% ipython --no-banner

In [1]: import numpy as np

In [2]: import numpy.linalg as la

In [3]: np.set_printoptions(precision=1, suppress=True, linewidth=140, sign=" ")

In [4]: rd = lambda a: np.round(a, 1) + 0

In [5]: W0 = np.loadtxt("arr.csv", delimiter=",")

In [6]: print(W0)
[[-0.9  4.6 -1.6 -0.6]
 [-3.7  1.  -1.9  2.6]
 [ 1.2  2.9 -1.4  3.6]
 [ 2.7 -3.1  2.4 -1.6]
 [ 1.7 -1.6  4.4  0. ]
 [-0.1  4.   2.9 -0.6]
 [-2.1  1.6 -4.2  0.5]
 [-1.1 -3.3 -3.2  1.5]
 [ 3.8 -2.6 -0.9  1.8]
 [ 1.8 -1.7  0.9  4.3]
 [-1.6 -4.7 -0.1  0.1]
 [ 1.3 -1.2  3.3 -3.3]
 [-1.7  2.2  4.   1.3]
 [-1.8  0.3 -3.9  2.6]
 [ 2.4 -0.6  3.   3.1]
 [-2.4 -1.3 -2.9  3.1]
 [-2.1 -0.4  4.3 -1.4]
 [ 0.6  1.5  1.  -4.6]
 [-1.4 -4.3 -1.   2. ]
 [-2.2 -1.8  3.9 -1.1]
 [-3.3  0.2  2.8  2.5]
 [-4.  -2.4 -1.1  1.5]
 [-3.5  1.9  2.9 -0.9]
 [-2.5 -2.5  3.2 -1.4]
 [-0.1 -4.2  2.1  1.7]
 [-1.6  1.9 -1.9 -3.9]
 [-3.3  3.3  1.   1.5]
 [-0.8  3.4 -0.4 -3.5]
 [ 4.6 -0.4 -1.2 -1.5]
 [-2.6  3.2  1.6 -2.4]
 [-2.6 -4.2 -0.2 -1. ]]

In [7]: lab = W0[:, 1] > np.median(W0[:, 1])

In [8]: u = W0[lab].mean(axis=0) - W0[~lab].mean(axis=0)

In [9]: print(((W0 - W0.mean(axis=0)) @ u > 0).astype(int))
[ 1  1  1  0  0  1  1  0  0  0  0  0  1  1  0  0  0  1  0  0  1  0  1  0  0  1  1  1  0  1  0]

In [10]: print((((W0 - W0.mean(axis=0)) @ u > 0) == lab).mean())
1.0

In [11]: print(lab.astype(int))
[ 1  1  1  0  0  1  1  0  0  0  0  0  1  1  0  0  0  1  0  0  1  0  1  0  0  1  1  1  0  1  0]

In [12]: rng = np.random.default_rng(258182)

In [13]: lab = rng.permutation(4)

In [14]: B = W0[:, lab] * rng.choice([-1, 1], 4)

In [15]: print(B)
[[ 4.6 -0.6 -0.9 -1.6]
 [ 1.   2.6 -3.7 -1.9]
 [ 2.9  3.6  1.2 -1.4]
 [-3.1 -1.6  2.7  2.4]
 [-1.6  0.   1.7  4.4]
 [ 4.  -0.6 -0.1  2.9]
 [ 1.6  0.5 -2.1 -4.2]
 [-3.3  1.5 -1.1 -3.2]
 [-2.6  1.8  3.8 -0.9]
 [-1.7  4.3  1.8  0.9]
 [-4.7  0.1 -1.6 -0.1]
 [-1.2 -3.3  1.3  3.3]
 [ 2.2  1.3 -1.7  4. ]
 [ 0.3  2.6 -1.8 -3.9]
 [-0.6  3.1  2.4  3. ]
 [-1.3  3.1 -2.4 -2.9]
 [-0.4 -1.4 -2.1  4.3]
 [ 1.5 -4.6  0.6  1. ]
 [-4.3  2.  -1.4 -1. ]
 [-1.8 -1.1 -2.2  3.9]
 [ 0.2  2.5 -3.3  2.8]
 [-2.4  1.5 -4.  -1.1]
 [ 1.9 -0.9 -3.5  2.9]
 [-2.5 -1.4 -2.5  3.2]
 [-4.2  1.7 -0.1  2.1]
 [ 1.9 -3.9 -1.6 -1.9]
 [ 3.3  1.5 -3.3  1. ]
 [ 3.4 -3.5 -0.8 -0.4]
 [-0.4 -1.5  4.6 -1.2]
 [ 3.2 -2.4 -2.6  1.6]
 [-4.2 -1.  -2.6 -0.2]]

In [16]: left, _, Vt = la.svd(W0.T @ B)

In [17]: print(rd(left @ Vt))
[[ 0.  0.  1.  0.]
 [ 1.  0.  0.  0.]
 [ 0.  0.  0.  1.]
 [ 0.  1.  0.  0.]]

In [18]: print(rd(la.lstsq(W0, B)[0]))
[[ 0.  0.  1.  0.]
 [ 1.  0.  0.  0.]
 [ 0.  0.  0.  1.]
 [ 0.  1.  0.  0.]]

In [19]: u, v = W0[8], W0[7]

In [20]: print(rd(u @ v))
10.0

In [21]: print(rd(u @ u))
25.2

In [22]: pr = (u @ v) / (u @ u) * u

In [23]: print(rd(v - pr))
[-2.6 -2.3 -2.8  0.8]

In [24]: print(rd(np.outer(u, v)))
[[ -4.2 -12.5 -12.2   5.7]
 [  2.9   8.6   8.3  -3.9]
 [  1.    3.    2.9  -1.4]
 [ -2.   -5.9  -5.8   2.7]]

In [25]: print(la.matrix_rank(np.outer(u, v)))
1

In [26]: print(rd(la.norm(u + v) ** 2 + la.norm(u - v) ** 2))
99.7

In [27]: print((v - pr) @ u)
0.0

In [28]: C2 = np.cov(W0, rowvar=False)

In [29]: print(np.argwhere(np.triu(np.abs(np.corrcoef(W0.T)) > 0.8, 1)))
[]

In [30]: print(rd(la.eigvalsh(C2)[::-1]))
[ 8.3  7.6  4.8  4. ]

In [31]: print(rd(np.corrcoef(W0.T)))
[[ 1.  -0.1  0.1  0. ]
 [-0.1  1.   0.  -0.2]
 [ 0.1  0.   1.  -0.2]
 [ 0.  -0.2 -0.2  1. ]]

In [32]: print(C2.shape)
(4, 4)

In [33]: print(rd(W0.std(axis=0)))
[ 2.2  2.7  2.5  2.3]

In [34]: Xc = (W0 - W0.mean(axis=0)) / W0.std(axis=0)

In [35]: print(rd(Xc.std(axis=0)))
[ 1.  1.  1.  1.]

In [36]: b = la.lstsq(np.delete(Xc, 0, axis=1), Xc[:, 0])[0]

In [37]: print(rd(1 - np.var(Xc[:, 0] - np.delete(Xc, 0, axis=1) @ b)))
0.0

In [38]: print(np.abs(b).argmax())
0

In [39]: X = np.loadtxt("out15.csv", delimiter=",")

In [40]: print(X)
[[-1.1 -3.  -2.  -2.9 -3.  -1.9]
 [ 1.9  6.   3.9  6.1  6.1  4. ]
 [ 0.1  0.2  0.1  0.   0.   0.1]
 [ 2.1 -4.1 -1.9 -2.2 -6.  -2.1]
 [-1.9 -5.9 -3.9 -6.1 -6.  -4. ]
 [-0.1  5.1  3.1  4.1  6.2  2.9]
 [ 6.   8.2  6.   9.9  6.   6.1]
 [ 2.9 -0.9  0.1  1.2 -3.   0. ]
 [ 2.8  3.9  3.   5.1  3.1  3.1]
 [ 3.9  1.8  1.9  3.8 -0.1  1.8]
 [-2.  -6.  -4.  -6.  -6.  -4. ]]

In [41]: W1 = np.array([[1, 3, 2, 3, 0],
    ...:     [0, 3, 2, 1, 3],
    ...:     [3, 2, 1, 0, 3],
    ...:     [0, 1, 1, 1, 2],
    ...:     [1, 3, 3, 1, 2],
    ...:     [0, 3, 3, 3, 1]])

In [42]: b = np.array([4, 1, 4, 5, 5])

In [43]: hid = np.maximum(X @ W1 + b, 0)

In [44]: print((hid > 0).astype(int))
[[ 0  0  0  0  0]
 [ 1  1  1  1  1]
 [ 1  1  1  1  1]
 [ 0  0  0  0  0]
 [ 0  0  0  0  0]
 [ 1  1  1  1  1]
 [ 1  1  1  1  1]
 [ 1  0  1  1  0]
 [ 1  1  1  1  1]
 [ 1  1  1  1  1]
 [ 0  0  0  0  0]]

In [45]: print(la.matrix_rank(hid))
5

In [46]: Z = np.array([[-2, 3, 1], [0, 1, -1], [-3, -3, 0], [1, 3, 2], [2, 0, 1]])

In [47]: print((hid @ Z).round(6).argmax(axis=1))
[ 0  2  2  0  0  2  2  1  2  1  0]

In [48]: print(W1 @ Z)
[[-5  9  4]
 [ 1  0  2]
 [-3  8  4]
 [ 2  1  3]
 [-6  0  2]
 [-4  3  4]]

In [49]: B = np.array([[2, 2], [2, 1]])

In [50]: Z = np.array([[2, 0], [-1, 3]])

In [51]: m1 = np.kron(B, Z)

In [52]: print(m1)
[[ 4  0  4  0]
 [-2  6 -2  6]
 [ 4  0  2  0]
 [-2  6 -1  3]]

In [53]: print(rd(la.norm(X, 2) / la.norm(X)))
1.0

In [54]: print(round(np.log10(la.cond(X))))
2

In [55]: print(la.cond(X) > 100)
True

In [56]: ev, evecs = la.eig(m1)

In [57]: print(rd(np.prod(ev)))
144.0

In [58]: print(rd(np.sort(la.eigvals(m1.T))))
[-1.7 -1.1  7.1 10.7]

In [59]: print(rd(m1 @ evecs[:, 0] - ev[0] * evecs[:, 0]))
[ 0.  0.  0.  0.]

In [60]: mat = np.loadtxt("a.csv", delimiter=",")

In [61]: print(mat)
[[ -2.  16.  10.  -9.  10.   4. -17.   5.   7.]
 [ -8.  10.   7.   0.   1.  -5.  -8.   2.   4.]
 [ -9.   9.  -3.   9.   3.  -6.  -6.  -9.  -3.]
 [-13.  11.   5.   6.  -1. -10.  -7.  -2.   2.]
 [  6.  12.  13. -18.  11.  11. -16.  12.  10.]
 [ -6.  -2.  -9.  13.  -3.  -7.   5. -11.  -7.]
 [-10.   4.  -7.  14.  -1.  -9.   0. -12.  -6.]]

In [62]: rank = la.matrix_rank(mat)

In [63]: print(rank)
3

In [64]: N = la.svd(mat)[2][rank:].T

In [65]: print([int(la.matrix_rank(mat[:i])) for i in range(1, len(mat) + 1)])
[1, 2, 3, 3, 3, 3, 3]

In [66]: print(N.shape)
(9, 6)

In [67]: print([int(la.matrix_rank(np.delete(mat, i, axis=0))) for i in range(7)])
[3, 3, 3, 3, 3, 3, 3]

In [68]: left, s, Vt = la.svd(mat)

In [69]: evecs = Vt[:(s > 1e-8).sum()]

In [70]: x0 = mat[1] + -2 * mat[2] + rng.integers(2) * np.eye(9)[5]

In [71]: print(x0)
[ 10.  -8.  13. -18.  -5.   8.   4.  20.  10.]

In [72]: print(rd(np.diag(evecs.T @ evecs)))
[ 0.4  0.4  0.3  0.3  0.3  0.3  0.4  0.4  0.1]

In [73]: print(rd(la.norm(x0 - evecs.T @ evecs @ x0)))
0.8

In [74]: print(rd(evecs.T @ evecs))
[[ 0.4 -0.2 -0.1 -0.2  0.1  0.3  0.1  0.   0. ]
 [-0.2  0.4  0.1  0.   0.2 -0.1 -0.4 -0.1  0.1]
 [-0.1  0.1  0.3 -0.2 -0.1 -0.1 -0.1  0.3  0.2]
 [-0.2  0.  -0.2  0.3 -0.1 -0.2  0.1 -0.3 -0.1]
 [ 0.1  0.2 -0.1 -0.1  0.3  0.2 -0.3 -0.1 -0.1]
 [ 0.3 -0.1 -0.1 -0.2  0.2  0.3 -0.1  0.   0. ]
 [ 0.1 -0.4 -0.1  0.1 -0.3 -0.1  0.4  0.  -0.1]
 [ 0.  -0.1  0.3 -0.3 -0.1  0.   0.   0.4  0.2]
 [ 0.   0.1  0.2 -0.1 -0.1  0.  -0.1  0.2  0.1]]

In [75]: print(np.allclose(evecs.T @ evecs @ x0, x0))
False

In [76]: print(la.matrix_rank(np.vstack([mat, x0])))
4

In [77]: print(np.unique(mat.round(6), axis=0).shape)
(7, 9)

In [78]: print(rd(mat @ la.pinv(mat) @ mat))
[[ -2.  16.  10.  -9.  10.   4. -17.   5.   7.]
 [ -8.  10.   7.   0.   1.  -5.  -8.   2.   4.]
 [ -9.   9.  -3.   9.   3.  -6.  -6.  -9.  -3.]
 [-13.  11.   5.   6.  -1. -10.  -7.  -2.   2.]
 [  6.  12.  13. -18.  11.  11. -16.  12.  10.]
 [ -6.  -2.  -9.  13.  -3.  -7.   5. -11.  -7.]
 [-10.   4.  -7.  14.  -1.  -9.   0. -12.  -6.]]

In [79]: J = np.array([[-1.5, 0.6, -5.5, -0.1, 1.3, -0.2, 0.0, -1.6, -0.6, 1.9],
    ...:     [-1.0, -1.4, 0.0, -0.1, -0.5, -2.0, 0.5, -2.0, 0.4, 0.1],
    ...:     [0.5, 1.2, 1.5, 1.2, 0.0, 0.6, 0.0, -1.3, -0.9, 0.8],
    ...:     [0.7, 1.2, 4.0, 1.4, 0.5, -0.2, 0.9, 0.3, 0.1, 0.2]])

In [80]: W1 = np.array([[4, 1, 5, 1, 5, 5],
    ...:     [1, 0, 3, 2, 2, 0],
    ...:     [3, 2, 1, 4, 2, 0],
    ...:     [0, 0, 1, 2, 0, 2],
    ...:     [5, 1, 0, 1, 0, 4],
    ...:     [3, 1, 0, 2, 3, 4],
    ...:     [2, 1, 0, 2, 5, 1],
    ...:     [3, 5, 3, 0, 2, 2],
    ...:     [2, 3, 0, 2, 5, 0],
    ...:     [3, 4, 2, 5, 1, 5]])

In [81]: b = np.array([-6, 6, -9, 8, -1, -4])

In [82]: hid = np.maximum(J @ W1 + b, 0)

In [83]: print(la.matrix_rank(hid))
3

In [84]: print(rd((hid > 0).mean(axis=0)))
[ 0.5  0.5  0.2  0.8  0.5  0.5]

In [85]: Z = np.array([[-3, -1], [1, -3], [-1, 3], [-1, 1], [2, 3], [1, -1]])

In [86]: print(W1 @ Z)
[[ -2  19]
 [ -4  16]
 [ -8   4]
 [ -1   3]
 [-11 -11]
 [  0   1]
 [  4  11]
 [ -1  -5]
 [  5   6]
 [ -5  -6]]

In [87]: print(rd(hid @ Z))
[[  0.    0. ]
 [ -1.8   1.8]
 [ -9.7  12.7]
 [-23.3  24.8]]

In [88]: print((hid @ Z).round(6).argmax(axis=1))
[ 0  1  1  1]

In [89]: B = J / np.sqrt((J ** 2).mean(axis=1, keepdims=True))

In [90]: print(la.matrix_rank(J - J.mean(axis=1, keepdims=True)))
4

In [91]: print(rd(la.norm(B, axis=1)))
[ 3.2  3.2  3.2  3.2]

In [92]: left, s, Vt = la.svd(J, full_matrices=False)

In [93]: print(rd(left.T @ left))
[[ 1.  0.  0.  0.]
 [ 0.  1.  0.  0.]
 [ 0.  0.  1.  0.]
 [ 0.  0.  0.  1.]]

In [94]: print(left.shape, s.shape, Vt.shape)
(4, 4) (4,) (4, 10)

In [95]: print(rd(s / s[0]))
[ 1.   0.5  0.4  0.2]

In [96]: B = J / la.norm(J, axis=1, keepdims=True)

In [97]: C2 = B @ B.T

In [98]: print(rd(la.norm(B, axis=1)))
[ 1.  1.  1.  1.]

In [99]: print(rd(C2))
[[ 1.   0.2 -0.2 -0.7]
 [ 0.2  1.  -0.1 -0.2]
 [-0.2 -0.1  1.   0.7]
 [-0.7 -0.2  0.7  1. ]]

In [100]: print(np.argwhere(np.triu(np.abs(C2) > 0.95, 1)))
[]

In [101]: print(rd(C2[1]))
[ 0.2  1.  -0.1 -0.2]

In [102]: u, v = J[1], J[2]

In [103]: print(rd(u @ v))
-1.2

In [104]: print(rd(u @ u))
11.6

In [105]: pr = (u @ v) / (u @ u) * u

In [106]: print(la.matrix_rank(np.outer(u, v)))
1

In [107]: print(rd(v - pr))
[ 0.4  1.1  1.5  1.2 -0.1  0.4  0.1 -1.5 -0.9  0.8]

In [108]: print(rd(la.norm(u + v) ** 2 + la.norm(u - v) ** 2))
41.0

In [109]: B = np.array([[2, 0], [-1, -2], [0, -2]])

In [110]: feats = np.tile(B, (2, 3))

In [111]: print(feats)
[[ 2  0  2  0  2  0]
 [-1 -2 -1 -2 -1 -2]
 [ 0 -2  0 -2  0 -2]
 [ 2  0  2  0  2  0]
 [-1 -2 -1 -2 -1 -2]
 [ 0 -2  0 -2  0 -2]]

In [112]: lab = rng.permutation(6)

In [113]: print(lab)
[ 3  1  5  4  0  2]

In [114]: B = feats[lab][:, lab]

In [115]: print(rd(la.det(B)), rd(la.det(feats[lab])))
0.0 0.0

In [116]: print(np.diag(B))
[ 0 -2 -2 -1  2  0]

In [117]: print(np.trace(B))
-3
